$ python3 -q
>>> import numpy as np
>>> import numpy.linalg as la
>>> np.set_printoptions(precision=3, suppress=True, linewidth=160, legacy="1.25")
>>> tidy = lambda a: np.round(a, 3) + 0
>>> B = np.array([[-0.1, 1.3, 0.3, 0.1],
...     [1.5, 0.1, 0.4, -0.3],
...     [-0.8, -0.1, 0.3, 1.4],
...     [0.5, -0.3, -0.6, 0.1],
...     [1.1, 0.4, 0.9, -0.4],
...     [-1.5, -0.6, -1.9, 0.8]])
>>> Z = np.array([[1.5, -1.9, -1.3, 1.4, -1.5],
...     [0.5, -0.6, 0.3, 0.7, -0.9],
...     [-1.2, -0.3, 0.3, -1.1, -0.1],
...     [-1.3, 0.5, 0.0, -1.2, -0.7]])
>>> data = B @ Z
>>> tidy(data)
array([[ 0.01, -0.63,  0.61,  0.32, -1.12],
       [ 2.21, -3.18, -1.8 ,  2.09, -2.17],
       [-3.43,  2.19,  1.1 , -3.2 ,  0.28],
       [ 1.19, -0.54, -0.92,  1.03, -0.49],
       [ 1.29, -2.8 , -1.04,  1.31, -1.82],
       [-1.31,  4.18,  1.2 , -1.39,  2.42]])
>>> rk = la.matrix_rank(data)
>>> rk
4
>>> N = la.svd(data)[2][rk:].T
>>> tidy(data @ N)
array([[0.],
       [0.],
       [0.],
       [0.],
       [0.],
       [0.]])
>>> la.matrix_rank(data.T @ data), la.matrix_rank(data @ data.T)
(4, 4)
>>> B = data / np.sqrt((data ** 2).mean(axis=1, keepdims=True))
>>> tidy(B[1])
array([ 0.946, -1.361, -0.77 ,  0.894, -0.928])
>>> tidy(la.norm(B, axis=1))
array([2.236, 2.236, 2.236, 2.236, 2.236, 2.236])
>>> w1 = np.array([[0, 2, 1, 1, 1, 2],
...     [2, 2, 1, 2, 1, 0],
...     [1, 1, 0, 1, 1, 2],
...     [1, 2, 0, 1, 0, 1],
...     [1, 1, 0, 1, 0, 1]])
>>> coef = np.array([-1, -3, 6, -6, -8, 1])
>>> act = np.maximum(data @ w1 + coef, 0)
>>> tidy((act > 0).mean(axis=0))
array([0.333, 0.167, 1.   , 0.167, 0.   , 0.833])
>>> la.matrix_rank(act)
4
>>> Z = np.array([[1, 0], [1, 3], [1, 3], [1, 1], [1, 3], [1, 3]])
>>> tidy(act @ Z)
array([[ 6.82, 20.46],
       [ 6.77, 20.31],
       [ 6.32, 14.28],
       [ 8.73, 26.19],
       [ 5.48, 16.44],
       [27.13, 46.06]])
>>> w1 @ Z
array([[ 7, 19],
       [ 8, 14],
       [ 6, 13],
       [ 5, 10],
       [ 4,  7]])
>>> (act @ Z).round(6).argmax(axis=1)
array([1, 1, 1, 1, 1, 1])
>>> A = np.load("mat.npy")
>>> A
array([[ 6,  4, -6,  6,  4, -6],
       [ 4, -4,  0,  4, -4,  0],
       [-6, -6, -6, -6, -6, -6],
       [ 9,  6, -9,  9,  6, -9],
       [ 6, -6,  0,  6, -6,  0],
       [-9, -9, -9, -9, -9, -9]])
>>> r0, g = A[4], A[0]
>>> r0 @ r0
144
>>> r0 @ g
24
>>> pr = (r0 @ g) / (r0 @ r0) * r0
>>> tidy(la.norm(r0 + g) ** 2 + la.norm(r0 - g) ** 2)
640.0
>>> m1 = np.loadtxt("test7.csv", delimiter=",")
>>> m1
array([[-2.,  3.,  0.,  0.,  0.],
       [ 3., -1.,  3.,  0.,  0.],
       [ 0.,  3.,  1.,  3.,  0.],
       [ 0.,  0.,  3.,  0.,  3.],
       [ 0.,  0.,  0.,  3.,  1.]])
>>> rng = np.random.default_rng(13310)
>>> z = rng.permutation(5)
>>> z
array([3, 4, 0, 1, 2])
>>> B = m1[z][:, z]
>>> np.allclose(B, m1)
False
>>> tidy(la.det(B)), tidy(la.det(m1[z]))
(-36.0, -36.0)
>>> evals, V = la.eigh(m1)
>>> vec = np.array([-1, 1, 0, 0, 2])
>>> tidy(la.eigvalsh(m1[1:, 1:]))
array([-4.569, -1.885,  2.18 ,  5.274])
>>> (np.sign(V[:, -1].round(6)) == np.sign(V[0, -1].round(6))).astype(int)
array([1, 1, 1, 1, 1])
>>> evals, V = la.eig(m1)
>>> tidy(np.sort(la.eigvals(la.inv(m1))))
array([-7.639, -0.294, -0.18 ,  0.185,  0.372])
>>> tidy(np.sort(la.eigvals(m1 @ m1)))
array([ 0.017,  7.224, 11.566, 29.241, 30.952])
>>> tidy(np.prod(evals))
-36.0
>>> tidy(np.sort(la.eigvals(m1.T)))
array([-5.563, -3.401, -0.131,  2.688,  5.407])
>>> M = np.vander(np.arange(2) - 1, 4, increasing=True)
>>> M
array([[ 1, -1,  1, -1],
       [ 1,  0,  0,  0]])
>>> np.argsort(-la.norm(data, axis=0).round(6), kind="stable")[:3]
array([1, 0, 3])
>>> la.cond(data) > 100
True
>>> [round(float(x), 3) for x in la.svd(data, compute_uv=False)[:3]]
[9.673, 3.17, 1.08]
>>> tidy(la.norm(data, 2) / la.norm(data))
0.942
